% ipython --no-banner

In [1]: import numpy as np

In [2]: import numpy.linalg as la

In [3]: np.set_printoptions(precision=3, suppress=True, linewidth=120, sign=" ")

In [4]: u = np.array([2, 3, 3, 1, 3, 0, 0, 2, 0, 1]) + 0.5

In [5]: E = np.eye(10) - 2 * np.outer(u, u) / (u @ u)

In [6]: print(E)
[[ 0.771 -0.321 -0.321 -0.138 -0.321 -0.046 -0.046 -0.229 -0.046 -0.138]
 [-0.321  0.55  -0.45  -0.193 -0.45  -0.064 -0.064 -0.321 -0.064 -0.193]
 [-0.321 -0.45   0.55  -0.193 -0.45  -0.064 -0.064 -0.321 -0.064 -0.193]
 [-0.138 -0.193 -0.193  0.917 -0.193 -0.028 -0.028 -0.138 -0.028 -0.083]
 [-0.321 -0.45  -0.45  -0.193  0.55  -0.064 -0.064 -0.321 -0.064 -0.193]
 [-0.046 -0.064 -0.064 -0.028 -0.064  0.991 -0.009 -0.046 -0.009 -0.028]
 [-0.046 -0.064 -0.064 -0.028 -0.064 -0.009  0.991 -0.046 -0.009 -0.028]
 [-0.229 -0.321 -0.321 -0.138 -0.321 -0.046 -0.046  0.771 -0.046 -0.138]
 [-0.046 -0.064 -0.064 -0.028 -0.064 -0.009 -0.009 -0.046  0.991 -0.028]
 [-0.138 -0.193 -0.193 -0.083 -0.193 -0.028 -0.028 -0.138 -0.028  0.917]]

In [7]: rng = np.random.default_rng(233757)

In [8]: lab = rng.permutation(10)

In [9]: print(lab)
[ 0  9  6  2  5  3  8  7  4  1]

In [10]: Y = E[lab][:, lab]

In [11]: print(np.diag(Y))
[ 0.771  0.917  0.991  0.55   0.991  0.917  0.991  0.771  0.55   0.55 ]

In [12]: print(np.allclose(Y, E))
False

In [13]: print(np.trace(Y))
8.0

In [14]: print(round(float(la.det(Y)), 3), round(la.det(E[lab]), 3))
-1.0 -1.0
